$ python3 -q
>>> import numpy as np
>>> np.set_printoptions(precision=2, suppress=True, linewidth=160, legacy="1.25")
>>> r0 = np.array([1, -2, -1]) + 0.5
>>> m1 = np.outer(r0, r0) / (r0 @ r0)
>>> m1
array([[ 0.47, -0.47, -0.16],
       [-0.47,  0.47,  0.16],
       [-0.16,  0.16,  0.05]])
>>> # symmetric
>>> vec = np.array([2, 3, 2])
>>> np.eye(3) - m1
array([[ 0.53,  0.47,  0.16],
       [ 0.47,  0.53, -0.16],
       [ 0.16, -0.16,  0.95]])
>>> m1 @ vec
array([-0.79,  0.79,  0.26])
>>> np.trace(m1)
1.0
>>> ev, V = np.linalg.eigh(m1)
>>> np.round(np.linalg.eigvalsh(m1 @ m1), 2) + 0
array([0., 0., 1.])
>>> np.round(np.linalg.svd(m1, compute_uv=False), 2) + 0
array([1., 0., 0.])
>>> round(ev.sum(), 2), np.trace(m1)
(1.0, 1.0)
>>> left, sv, Vt = np.linalg.svd(m1)
>>> np.argmax(sv[:-1] / (sv[1:] + 1e-6)) + 1
1
>>> other = left[:, :1] @ np.diag(sv[:1]) @ Vt[:1]
>>> np.linalg.matrix_rank(m1, rtol=0.05)
1
>>> np.round(np.linalg.norm(m1 - other) / np.linalg.norm(m1), 2)
0.0
>>> np.round(np.linalg.norm(m1 - other, 2), 2), round(float(sv[1]), 2)
(0.0, 0.0)
>>> np.argsort(-np.linalg.norm(m1, axis=0).round(6), kind="stable")[:3]
array([0, 1, 2])
>>> round(float(np.linalg.norm(m1, 2) / np.linalg.norm(m1)), 2)
1.0
>>> np.linalg.cond(m1) > 100
True
>>> [round(float(x), 2) for x in np.linalg.svd(m1, compute_uv=False)[:3]]
[1.0, 0.0, 0.0]
>>> X = np.load("mat.npy")
>>> X
array([[ 0.,  0., -6.],
       [ 0.,  0., -6.],
       [-6., -6.,  0.]])
>>> ev, V = np.linalg.eigvalsh(X)
Traceback (most recent call last):
  File "<python-input-26>", line 1, in <module>
    ev, V = np.linalg.eigvalsh(X)
    ^^^^^
ValueError: too many values to unpack (expected 2)
>>> ev, V = np.linalg.eigh(X)
>>> np.round(V.T @ V, 2) + 0
array([[1., 0., 0.],
       [0., 1., 0.],
       [0., 0., 1.]])
>>> np.abs(V[:, -1])
array([0.5 , 0.5 , 0.71])
>>> ev.sum(), np.trace(X)
(0.0, 0.0)
>>> ev.round(2) + 0
array([-8.49,  0.  ,  8.49])
>>> np.round(V.T @ X @ V, 2) + 0
array([[-8.49,  0.  ,  0.  ],
       [ 0.  ,  0.  ,  0.  ],
       [ 0.  ,  0.  ,  8.49]])
>>> np.abs(V[:, -1]).round(6).argmax()
2
>>> np.linalg.svd(X, compute_uv=False)
array([8.49, 8.49, 0.  ])
>>> np.unique(ev.round(6) + 0, return_counts=True)[1]
array([1, 1, 1])
>>> np.linalg.eigvalsh(X @ X)
array([ 0., 72., 72.])
>>> (ev > 1e-8).sum(), (ev < -1e-8).sum()
(1, 1)
